In [1]: import numpy as np

In [2]: import numpy.linalg as la

In [3]: np.set_printoptions(precision=1, suppress=True, linewidth=120, floatmode="fixed")

In [4]: data = np.load("w.npy")

In [5]: data
Out[5]: 
array([[-0.6,  1.0,  1.1, -0.9,  0.3],
       [ 1.0, -0.4, -0.3, -1.5,  0.5],
       [ 1.1, -0.3,  1.2,  0.2, -1.1],
       [-0.9, -1.5,  0.2, -0.5, -0.3],
       [ 0.3,  0.5, -1.1, -0.3, -0.7]])

In [6]: rng = np.random.default_rng(223036)

In [7]: labels = rng.permutation(5)

In [8]: labels
Out[8]: array([1, 2, 4, 3, 0])

In [9]: other = data[labels][:, labels]

In [10]: np.trace(other)
Out[10]: np.float64(-1.0)

In [11]: np.sort(np.abs(la.eigvals(other)))
Out[11]: array([1.0, 1.9, 2.0, 2.0, 2.0])

In [12]: W0 = np.loadtxt("x.csv", delimiter=",")

In [13]: W0
Out[13]: 
array([[  3.0,   1.3,  -3.3,  -0.6,  -2.4,   2.1,  -3.7, -10.9,   3.0,   0.9,   6.7,   0.6],
       [  9.9,  -1.0,   0.0,  -3.7,  -6.6,  -5.3,   0.1,  -0.3,  -7.3,  -8.9,  -3.1,   8.7],
       [  3.6,   3.7,  -1.6,  -0.3,  -1.7,   1.2,  -1.7,  -9.2,   4.7,   1.6,   6.4,   0.1],
       [  9.3,  -0.5,   1.2,  -3.5,  -5.1,  -4.1,   1.4,   0.7,  -5.7,  -9.1,  -4.6,   8.0],
       [  8.5,  -0.1,   1.6,  -3.4,  -5.6,  -6.5,   2.0,  -2.4,  -7.7,  -9.6,  -4.0,   7.0],
       [  9.9,  -1.6,   0.4,  -3.4,  -6.9,  -4.3,   3.4,  -2.0,  -6.6,  -8.9,  -4.4,   8.3],
       [ 10.1,  -0.3,  -0.2,  -2.1,  -7.4,  -4.3,   4.6,  -1.8,  -6.5,  -9.5,  -4.6,   6.0],
       [  9.7,   0.7,   1.2,  -2.3,  -7.6,  -5.4,   0.7,   0.1,  -6.4,  -8.1,  -4.4,   9.5],
       [  2.3,   1.8,  -2.6,   0.8,  -1.9,   0.5,  -3.2, -11.1,   5.6,   0.8,   4.1,   0.0],
       [  8.8,   1.4,   0.8,  -4.3,  -6.1,  -5.3,   2.6,   0.1,  -6.8,  -9.6,  -4.6,   7.7],
       [  1.1,   3.9,  -2.8,   1.8,  -1.1,   1.1,  -2.5, -11.3,   3.0,   1.0,   4.2,   1.4],
       [  9.0,  -0.1,  -2.2,  -3.5,  -6.3,  -3.6,   1.9,  -1.5,  -7.6,  -7.9,  -5.4,   7.2],
       [ 10.2,  -0.6,   0.0,  -4.5,  -6.6,  -3.7,   2.9,  -0.5,  -6.0,  -6.1,  -5.7,   8.5],
       [  2.7,   1.6,  -3.9,   1.8,  -4.9,   1.8,  -5.0, -11.0,   4.1,  -0.4,   6.3,  -2.2],
       [  2.5,   2.1,  -2.7,   1.0,  -4.2,   2.2,  -3.9,  -9.4,   2.9,   2.8,   6.3,  -0.9],
       [  2.3,   1.2,  -2.2,  -0.7,  -3.2,   0.0,  -2.3, -11.7,   3.6,   1.3,   6.0,   1.7],
       [  1.5,   3.4,  -2.0,  -0.5,  -2.3,   0.4,  -3.0, -11.8,   3.4,   0.9,   5.2,   1.0],
       [  8.6,  -0.4,   1.5,  -4.4,  -6.0,  -4.2,   1.5,  -0.3,  -6.4,  -8.2,  -4.4,   7.7],
       [  9.6,  -1.2,   0.5,  -2.9,  -7.0,  -4.5,   2.3,  -1.6,  -6.7,  -8.7,  -5.6,   7.1],
       [  9.9,   0.1,   0.3,  -3.7,  -5.1,  -5.2,   3.5,  -1.8,  -6.5,  -8.8,  -4.6,   8.0],
       [  2.7,   4.0,  -0.5,  -1.4,  -4.4,   0.1,  -4.5, -10.6,   2.5,   0.4,   5.5,   0.6],
       [  1.3,   3.0,  -4.5,   0.0,  -3.2,   0.6,  -3.9,  -8.2,   3.7,   1.3,   4.7,   0.6],
       [  3.2,   2.4,  -2.1,   1.0,  -1.9,   0.2,  -3.6, -12.2,   4.8,   2.1,   5.7,  -0.6],
       [  6.5,   0.9,  -0.5,  -1.5,  -6.3,  -5.5,   2.2,  -2.3,  -5.6,  -9.3,  -4.7,   8.6],
       [  8.8,  -1.2,  -0.9,  -2.4,  -6.3,  -4.5,   1.0,  -0.6,  -6.8,  -8.2,  -3.8,   7.5],
       [  8.9,  -0.2,   2.2,  -4.6,  -6.2,  -4.6,   1.4,  -0.5,  -7.5,  -8.4,  -4.8,   5.0],
       [  9.4,  -1.8,  -0.6,  -3.3,  -7.4,  -5.1,   1.7,   1.4,  -6.3,  -6.7,  -5.0,   7.1],
       [  2.2,   1.1,  -3.0,  -0.6,  -4.1,   0.6,  -5.2,  -9.3,   2.7,   2.1,   4.4,  -0.3],
       [  1.9,   2.9,  -1.7,  -0.5,  -2.7,   1.9,  -3.4, -10.9,   4.0,  -0.2,   6.8,   0.0],
       [  8.4,   0.3,   0.4,  -4.3,  -5.2,  -3.9,   3.1,  -1.1,  -4.9,  -7.8,  -6.7,   8.2],
       [  8.9,  -3.9,   0.9,  -3.0,  -6.8,  -6.8,   0.9,  -1.6,  -5.8,  -7.6,  -3.0,   8.8],
       [  9.6,   0.4,  -0.3,  -1.8,  -6.1,  -3.3,   2.3,  -1.6,  -6.2,  -8.3,  -4.6,   7.1],
       [  7.7,  -0.6,   0.0,  -3.1,  -4.9,  -5.0,   2.8,  -2.9,  -4.8,  -9.9,  -3.5,   9.1],
       [  3.5,   3.0,  -2.9,   2.4,  -2.1,   1.5,  -6.1, -11.3,   2.1,   1.0,   4.8,   0.1],
       [  8.3,  -1.5,  -1.3,  -3.9,  -6.6,  -5.5,   1.6,  -0.4,  -4.5,  -9.5,  -5.7,   6.9],
       [  2.8,   3.0,  -1.3,   0.1,  -3.3,   1.8,  -4.1, -11.7,   3.4,   0.8,   6.4,  -0.8],
       [  8.3,  -1.1,   0.9,  -4.3,  -6.9,  -4.7,   1.4,  -0.7,  -6.2,  -8.5,  -4.3,   8.3],
       [ 11.6,   0.6,   0.9,  -2.8,  -6.7,  -5.1,   2.9,  -2.1,  -4.2, -11.3,  -3.8,   7.5],
       [  1.0,   2.4,  -2.6,   0.0,  -2.2,   0.4,  -4.8, -11.0,   4.4,   2.5,   4.4,  -0.9],
       [  1.9,   3.9,  -1.8,   2.4,  -2.0,   1.5,  -6.0, -12.2,   4.3,   3.2,   3.9,  -0.2],
       [ 10.5,  -0.1,   1.3,  -2.6,  -7.5,  -6.2,   2.7,  -4.1,  -7.1,  -8.3,  -6.7,   7.9],
       [  1.9,   2.6,  -0.6,   1.3,  -2.7,   0.3,  -3.4,  -7.5,   2.3,  -1.4,   6.3,   0.4]])

In [14]: C2 = np.cov(W0, rowvar=False)

In [15]: C2.shape
Out[15]: (12, 12)

In [16]: np.median(W0, axis=0)
Out[16]: array([ 8.3,  0.6, -0.6, -2.2, -5.2, -3.8,  0.9, -2.3, -4.8, -7.7, -3.6,  7.0])

In [17]: np.corrcoef(W0.T)
Out[17]: 
array([[ 1.0, -0.8,  0.8, -0.9, -0.9, -0.9,  0.9,  0.9, -1.0, -0.9, -0.9,  0.9],
       [-0.8,  1.0, -0.6,  0.8,  0.8,  0.8, -0.8, -0.8,  0.8,  0.8,  0.8, -0.8],
       [ 0.8, -0.6,  1.0, -0.8, -0.7, -0.8,  0.8,  0.8, -0.8, -0.8, -0.8,  0.8],
       [-0.9,  0.8, -0.8,  1.0,  0.8,  0.9, -0.9, -0.9,  0.9,  0.9,  0.9, -0.9],
       [-0.9,  0.8, -0.7,  0.8,  1.0,  0.9, -0.8, -0.9,  0.9,  0.9,  0.9, -0.8],
       [-0.9,  0.8, -0.8,  0.9,  0.9,  1.0, -0.9, -0.9,  0.9,  0.9,  0.9, -1.0],
       [ 0.9, -0.8,  0.8, -0.9, -0.8, -0.9,  1.0,  0.9, -0.9, -0.9, -0.9,  0.9],
       [ 0.9, -0.8,  0.8, -0.9, -0.9, -0.9,  0.9,  1.0, -1.0, -0.9, -0.9,  0.9],
       [-1.0,  0.8, -0.8,  0.9,  0.9,  0.9, -0.9, -1.0,  1.0,  1.0,  1.0, -1.0],
       [-0.9,  0.8, -0.8,  0.9,  0.9,  0.9, -0.9, -0.9,  1.0,  1.0,  0.9, -0.9],
       [-0.9,  0.8, -0.8,  0.9,  0.9,  0.9, -0.9, -0.9,  1.0,  0.9,  1.0, -1.0],
       [ 0.9, -0.8,  0.8, -0.9, -0.8, -1.0,  0.9,  0.9, -1.0, -0.9, -1.0,  1.0]])

In [18]: np.polyfit(W0[:, 7], W0[:, 8], 1)
Out[18]: array([-1.0, -7.1])

In [19]: feats = np.diag(np.array([2, -2, 1, 1, -1, 0, 1, -1, 1, 1, -1, -2]))

In [20]: feats
Out[20]: 
array([[ 2,  0,  0,  0,  0,  0,  0,  0,  0,  0,  0,  0],
       [ 0, -2,  0,  0,  0,  0,  0,  0,  0,  0,  0,  0],
       [ 0,  0,  1,  0,  0,  0,  0,  0,  0,  0,  0,  0],
       [ 0,  0,  0,  1,  0,  0,  0,  0,  0,  0,  0,  0],
       [ 0,  0,  0,  0, -1,  0,  0,  0,  0,  0,  0,  0],
       [ 0,  0,  0,  0,  0,  0,  0,  0,  0,  0,  0,  0],
       [ 0,  0,  0,  0,  0,  0,  1,  0,  0,  0,  0,  0],
       [ 0,  0,  0,  0,  0,  0,  0, -1,  0,  0,  0,  0],
       [ 0,  0,  0,  0,  0,  0,  0,  0,  1,  0,  0,  0],
       [ 0,  0,  0,  0,  0,  0,  0,  0,  0,  1,  0,  0],
       [ 0,  0,  0,  0,  0,  0,  0,  0,  0,  0, -1,  0],
       [ 0,  0,  0,  0,  0,  0,  0,  0,  0,  0,  0, -2]])

In [21]: left, sv, VT = la.svd(feats)

In [22]: V = VT[:(sv > 1e-8).sum()]

In [23]: x = feats[11] + 4 * feats[9] + rng.integers(2) * np.eye(12)[5]

In [24]: x
Out[24]: array([ 0.0,  0.0,  0.0,  0.0,  0.0,  1.0,  0.0,  0.0,  0.0,  4.0,  0.0, -2.0])

In [25]: round(float(la.norm(x - V.T @ V @ x)), 1)
Out[25]: 1.0

In [26]: la.matrix_rank(np.vstack([feats, x]))
Out[26]: np.int64(12)

In [27]: V.T @ V
Out[27]: 
array([[1.0, 0.0, 0.0, 0.0, 0.0, 0.0, 0.0, 0.0, 0.0, 0.0, 0.0, 0.0],
       [0.0, 1.0, 0.0, 0.0, 0.0, 0.0, 0.0, 0.0, 0.0, 0.0, 0.0, 0.0],
       [0.0, 0.0, 1.0, 0.0, 0.0, 0.0, 0.0, 0.0, 0.0, 0.0, 0.0, 0.0],
       [0.0, 0.0, 0.0, 1.0, 0.0, 0.0, 0.0, 0.0, 0.0, 0.0, 0.0, 0.0],
       [0.0, 0.0, 0.0, 0.0, 1.0, 0.0, 0.0, 0.0, 0.0, 0.0, 0.0, 0.0],
       [0.0, 0.0, 0.0, 0.0, 0.0, 0.0, 0.0, 0.0, 0.0, 0.0, 0.0, 0.0],
       [0.0, 0.0, 0.0, 0.0, 0.0, 0.0, 1.0, 0.0, 0.0, 0.0, 0.0, 0.0],
       [0.0, 0.0, 0.0, 0.0, 0.0, 0.0, 0.0, 1.0, 0.0, 0.0, 0.0, 0.0],
       [0.0, 0.0, 0.0, 0.0, 0.0, 0.0, 0.0, 0.0, 1.0, 0.0, 0.0, 0.0],
       [0.0, 0.0, 0.0, 0.0, 0.0, 0.0, 0.0, 0.0, 0.0, 1.0, 0.0, 0.0],
       [0.0, 0.0, 0.0, 0.0, 0.0, 0.0, 0.0, 0.0, 0.0, 0.0, 1.0, 0.0],
       [0.0, 0.0, 0.0, 0.0, 0.0, 0.0, 0.0, 0.0, 0.0, 0.0, 0.0, 1.0]])

In [28]: np.allclose(V.T @ V @ x, x)
Out[28]: False

In [29]: E = np.loadtxt("layer1.csv", delimiter=",")

In [30]: E
Out[30]: 
array([[2.0, 3.0, 3.0, 0.0, 4.0, 5.0, 1.0, 4.0, 2.0, 4.0, 0.0, 1.0],
       [0.0, 4.0, 5.0, 2.0, 1.0, 2.0, 5.0, 4.0, 0.0, 4.0, 5.0, 2.0],
       [0.0, 4.0, 5.0, 5.0, 0.0, 2.0, 1.0, 3.0, 1.0, 0.0, 0.0, 0.0],
       [4.0, 3.0, 5.0, 0.0, 0.0, 4.0, 4.0, 1.0, 4.0, 2.0, 1.0, 1.0],
       [3.0, 0.0, 1.0, 5.0, 0.0, 4.0, 2.0, 5.0, 3.0, 2.0, 3.0, 2.0],
       [1.0, 2.0, 2.0, 0.0, 5.0, 1.0, 1.0, 0.0, 1.0, 0.0, 2.0, 4.0],
       [1.0, 5.0, 0.0, 2.0, 1.0, 0.0, 2.0, 2.0, 4.0, 1.0, 2.0, 1.0],
       [5.0, 5.0, 3.0, 4.0, 5.0, 4.0, 5.0, 2.0, 4.0, 4.0, 3.0, 4.0],
       [4.0, 5.0, 2.0, 3.0, 5.0, 1.0, 2.0, 2.0, 4.0, 0.0, 0.0, 2.0],
       [2.0, 0.0, 4.0, 0.0, 1.0, 0.0, 0.0, 1.0, 1.0, 5.0, 5.0, 3.0],
       [0.0, 5.0, 1.0, 4.0, 2.0, 2.0, 2.0, 5.0, 5.0, 5.0, 0.0, 4.0]])

In [31]: left, sv = la.svd(E)
Traceback (most recent call last):
  Cell In[31], line 1
    left, sv = la.svd(E)
ValueError: too many values to unpack (expected 2)


In [32]: left, sv, VT = la.svd(E, full_matrices=False)

In [33]: left.shape, sv.shape, VT.shape
Out[33]: ((11, 11), (11,), (11, 12))

In [34]: np.round(left.T @ left, 1) + 0
Out[34]: 
array([[1.0, 0.0, 0.0, 0.0, 0.0, 0.0, 0.0, 0.0, 0.0, 0.0, 0.0],
       [0.0, 1.0, 0.0, 0.0, 0.0, 0.0, 0.0, 0.0, 0.0, 0.0, 0.0],
       [0.0, 0.0, 1.0, 0.0, 0.0, 0.0, 0.0, 0.0, 0.0, 0.0, 0.0],
       [0.0, 0.0, 0.0, 1.0, 0.0, 0.0, 0.0, 0.0, 0.0, 0.0, 0.0],
       [0.0, 0.0, 0.0, 0.0, 1.0, 0.0, 0.0, 0.0, 0.0, 0.0, 0.0],
       [0.0, 0.0, 0.0, 0.0, 0.0, 1.0, 0.0, 0.0, 0.0, 0.0, 0.0],
       [0.0, 0.0, 0.0, 0.0, 0.0, 0.0, 1.0, 0.0, 0.0, 0.0, 0.0],
       [0.0, 0.0, 0.0, 0.0, 0.0, 0.0, 0.0, 1.0, 0.0, 0.0, 0.0],
       [0.0, 0.0, 0.0, 0.0, 0.0, 0.0, 0.0, 0.0, 1.0, 0.0, 0.0],
       [0.0, 0.0, 0.0, 0.0, 0.0, 0.0, 0.0, 0.0, 0.0, 1.0, 0.0],
       [0.0, 0.0, 0.0, 0.0, 0.0, 0.0, 0.0, 0.0, 0.0, 0.0, 1.0]])

In [35]: round(np.sqrt((sv ** 2).sum()), 1), np.round(la.norm(E), 1)
Out[35]: (np.float64(34.4), np.float64(34.4))

In [36]: np.round(sv / sv[0], 1) + 0
Out[36]: array([1.0, 0.3, 0.3, 0.2, 0.2, 0.2, 0.2, 0.1, 0.1, 0.1, 0.0])

In [37]: np.round(left.T @ E @ VT.T, 1) + 0
Out[37]: 
array([[29.0,  0.0,  0.0,  0.0,  0.0,  0.0,  0.0,  0.0,  0.0,  0.0,  0.0],
       [ 0.0,  9.3,  0.0,  0.0,  0.0,  0.0,  0.0,  0.0,  0.0,  0.0,  0.0],
       [ 0.0,  0.0,  8.5,  0.0,  0.0,  0.0,  0.0,  0.0,  0.0,  0.0,  0.0],
       [ 0.0,  0.0,  0.0,  7.0,  0.0,  0.0,  0.0,  0.0,  0.0,  0.0,  0.0],
       [ 0.0,  0.0,  0.0,  0.0,  6.5,  0.0,  0.0,  0.0,  0.0,  0.0,  0.0],
       [ 0.0,  0.0,  0.0,  0.0,  0.0,  5.9,  0.0,  0.0,  0.0,  0.0,  0.0],
       [ 0.0,  0.0,  0.0,  0.0,  0.0,  0.0,  5.2,  0.0,  0.0,  0.0,  0.0],
       [ 0.0,  0.0,  0.0,  0.0,  0.0,  0.0,  0.0,  4.0,  0.0,  0.0,  0.0],
       [ 0.0,  0.0,  0.0,  0.0,  0.0,  0.0,  0.0,  0.0,  2.8,  0.0,  0.0],
       [ 0.0,  0.0,  0.0,  0.0,  0.0,  0.0,  0.0,  0.0,  0.0,  2.4,  0.0],
       [ 0.0,  0.0,  0.0,  0.0,  0.0,  0.0,  0.0,  0.0,  0.0,  0.0,  1.3]])

In [38]: sv
Out[38]: array([29.0,  9.3,  8.5,  7.0,  6.5,  5.9,  5.2,  4.0,  2.8,  2.4,  1.3])

In [39]: np.abs(left[:, 0]).round(6).argmax()
Out[39]: np.int64(7)

In [40]: blk = np.stack([E, 2 * E, E[::-1]])

In [41]: blk.sum(axis=0)
Out[41]: 
array([[ 6.0, 14.0, 10.0,  4.0, 14.0, 17.0,  5.0, 17.0, 11.0, 17.0,  0.0,  7.0],
       [ 2.0, 12.0, 19.0,  6.0,  4.0,  6.0, 15.0, 13.0,  1.0, 17.0, 20.0,  9.0],
       [ 4.0, 17.0, 17.0, 18.0,  5.0,  7.0,  5.0, 11.0,  7.0,  0.0,  0.0,  2.0],
       [17.0, 14.0, 18.0,  4.0,  5.0, 16.0, 17.0,  5.0, 16.0, 10.0,  6.0,  7.0],
       [10.0,  5.0,  3.0, 17.0,  1.0, 12.0,  8.0, 17.0, 13.0,  7.0, 11.0,  7.0],
       [ 4.0,  8.0,  8.0,  0.0, 20.0,  4.0,  4.0,  0.0,  4.0,  0.0,  8.0, 16.0],
       [ 6.0, 15.0,  1.0, 11.0,  3.0,  4.0,  8.0, 11.0, 15.0,  5.0,  9.0,  5.0],
       [19.0, 18.0, 14.0, 12.0, 15.0, 16.0, 19.0,  7.0, 16.0, 14.0, 10.0, 13.0],
       [12.0, 19.0, 11.0, 14.0, 15.0,  5.0,  7.0,  9.0, 13.0,  0.0,  0.0,  6.0],
       [ 6.0,  4.0, 17.0,  2.0,  4.0,  2.0,  5.0,  7.0,  3.0, 19.0, 20.0, 11.0],
       [ 2.0, 18.0,  6.0, 12.0, 10.0, 11.0,  7.0, 19.0, 17.0, 19.0,  0.0, 13.0]])

In [42]: blk.shape
Out[42]: (3, 11, 12)

In [43]: la.norm(blk, axis=(1, 2))
Out[43]: array([34.4, 68.8, 34.4])

In [44]: la.matrix_rank(blk)
Out[44]: array([11, 11, 11])

In [45]: (blk @ E.T).shape
Out[45]: (3, 11, 11)

In [46]: m1 = np.loadtxt("mat.csv", delimiter=",")

In [47]: m1
Out[47]: 
array([[ 4.6,  2.9,  1.6,  2.6,  2.3, -4.6, -2.5,  3.0, -2.3,  3.9],
       [ 1.8, -1.4,  2.3,  1.9,  2.9,  6.7, -2.9, -0.5, -3.2,  3.8],
       [ 4.7,  1.2, -5.6, -1.1,  1.4, -2.9, -0.9, -5.4, -0.6,  1.8],
       [ 0.0, -5.8,  0.9,  0.4, -6.7,  2.5,  2.0,  0.5,  3.0, -0.8],
       [-4.2, -4.7,  0.7, -2.8, -2.6, -2.9,  3.0,  1.5, -0.1, -5.0],
       [-0.1, -1.2,  4.5,  2.0, -0.4,  4.2, -3.5, -1.1, -6.5,  1.1],
       [ 0.3, -1.5, -1.8,  6.4,  1.2, -0.7, -4.4,  1.5, -5.1, -2.0],
       [-1.2,  2.9, -0.4,  6.5, -2.8, -4.5,  1.2,  3.6,  2.0,  1.3],
       [ 2.9, -2.3, -4.5,  2.3, -5.0, -4.3,  1.2, -3.1, -2.6, -0.5],
       [ 2.7, -0.2, -1.7,  2.8,  6.6,  3.2,  2.4, -4.6,  0.4,  0.4],
       [-2.4,  1.3,  2.4,  2.9, -1.1, -0.1, -5.7,  2.7,  2.7, -5.5],
       [-0.4,  2.2,  0.3, -1.9, -7.3,  4.0,  0.9, -4.2, -0.9,  1.4],
       [ 0.7, -0.6, -5.2,  0.4, -0.5, -1.0, -5.9, -4.2, -0.7,  4.2],
       [-3.9,  2.5,  2.1,  2.9, -2.0,  0.2, -0.3, -7.2, -2.6,  1.9],
       [ 1.7,  0.4,  5.7,  3.7,  1.8,  1.4,  2.0,  2.6, -3.0, -5.1],
       [-4.2, -1.2, -3.2,  2.4,  3.7,  1.4,  2.2, -5.6, -0.5,  3.5],
       [-2.8,  1.9, -3.4, -2.4, -1.7, -7.3, -1.0,  0.0, -3.1, -2.2],
       [-3.3,  2.3, -5.3,  2.2, -1.3,  0.8, -3.0, -1.8,  1.7, -5.8],
       [ 7.6, -2.2,  1.7, -1.8, -1.6,  2.8, -0.8,  0.2, -0.9, -4.4],
       [-3.6, -0.2,  4.9,  0.9, -2.5,  2.4,  2.2,  4.4,  5.1, -0.8],
       [ 0.4,  4.4,  0.9, -5.1,  0.0, -0.8, -1.7, -5.0,  3.4,  3.5],
       [ 4.8, -0.4,  1.5,  1.5,  0.6,  2.6,  4.6,  0.4, -5.1,  4.2],
       [ 5.6,  3.4,  0.9, -2.8,  2.8, -1.6, -1.2,  4.9,  3.1,  1.7],
       [ 4.5, -0.6,  1.8, -6.3,  4.4,  2.9,  0.7, -3.0,  0.3, -0.1],
       [-5.0, -0.3,  2.9, -1.2,  4.0,  0.0,  3.7,  5.9,  1.0,  0.3],
       [ 0.2,  1.9, -1.4, -1.1, -6.0, -6.3, -3.6, -1.6, -0.3, -1.3],
       [-2.9,  0.3, -1.3, -1.0, -2.8,  4.5, -3.6, -6.8,  0.6, -1.4],
       [ 2.4, -1.9, -1.3,  0.4, -4.4,  5.3, -2.4, -4.4, -4.0, -0.5],
       [ 0.8,  1.9,  2.8,  1.1, -5.8,  0.0, -5.2, -3.9,  3.3, -0.5],
       [ 5.4,  3.6, -1.9,  3.9,  1.4,  1.7, -0.1, -2.5,  2.4, -4.7],
       [ 2.5, -4.8,  0.3, -4.4, -2.1, -1.5,  1.7, -2.4,  4.5, -4.0],
       [ 0.0,  6.9, -2.6, -5.6,  1.4, -2.2,  2.0, -0.5, -1.9, -0.1],
       [-3.3, -4.1,  2.6, -1.7, -6.0, -2.9, -2.3,  3.0,  1.8, -0.1],
       [-1.6, -2.1,  1.0,  0.2,  0.2,  1.3, -1.5, -7.3, -0.5, -5.9],
       [ 4.5, -3.7, -2.7, -1.0,  2.0, -1.6,  4.2, -4.3,  3.9,  0.6],
       [-0.1,  0.9, -5.5, -1.2, -2.7,  0.4,  1.6,  2.2,  2.3, -6.8],
       [-1.8,  4.8, -4.2, -0.8,  6.0, -1.1,  4.0, -0.1,  1.4,  0.4]])

In [48]: dist = la.norm(m1[:, None] - m1[None], axis=-1)

In [49]: dist[:5, :5]
Out[49]: 
array([[ 0.0, 13.0, 12.4, 17.6, 17.6],
       [13.0,  0.0, 14.8, 14.9, 17.9],
       [12.4, 14.8,  0.0, 16.5, 16.8],
       [17.6, 14.9, 16.5,  0.0, 10.2],
       [17.6, 17.9, 16.8, 10.2,  0.0]])

In [50]: (dist + 1e9 * np.eye(37)).round(6).argmin(axis=1)
Out[50]: 
array([22,  5, 12, 32, 32,  1,  5,  0, 25, 15, 17, 27,  2, 26,  5,  9, 25, 35, 23, 24, 31,  1,  0, 18, 19, 16, 33, 11,
       25,  9, 34, 36,  4, 26, 30, 17, 31])

In [51]: la.norm(m1 - m1.mean(axis=0), axis=1)
Out[51]: 
array([10.6, 10.4,  9.3,  9.9, 10.3, 10.0, 10.0, 10.4,  9.2,  9.8, 10.0,  9.2,  9.5,  9.4, 10.3, 10.1,  9.9,  9.3,
        9.5, 10.8,  9.7, 10.4, 10.7, 10.0, 11.5,  9.3,  9.0,  9.0,  9.1,  9.2,  9.6, 10.1, 10.3,  9.0,  9.8,  9.6,
       10.5])

In [52]: dist.mean(axis=1).argmax()
Out[52]: np.int64(24)

In [53]: la.norm(m1, axis=1)
Out[53]: 
array([10.1, 10.0, 10.0, 10.0, 10.0, 10.0, 10.0, 10.0, 10.0, 10.0, 10.0, 10.0, 10.0, 10.0, 10.0, 10.0, 10.0, 10.0,
       10.0, 10.0,  9.9, 10.0, 10.0, 10.0, 10.0, 10.0, 10.0, 10.0, 10.0, 10.0, 10.0, 10.0, 10.0, 10.0, 10.0,  9.9,
       10.0])

In [54]: la.matrix_rank(dist ** 2)
Out[54]: np.int64(12)
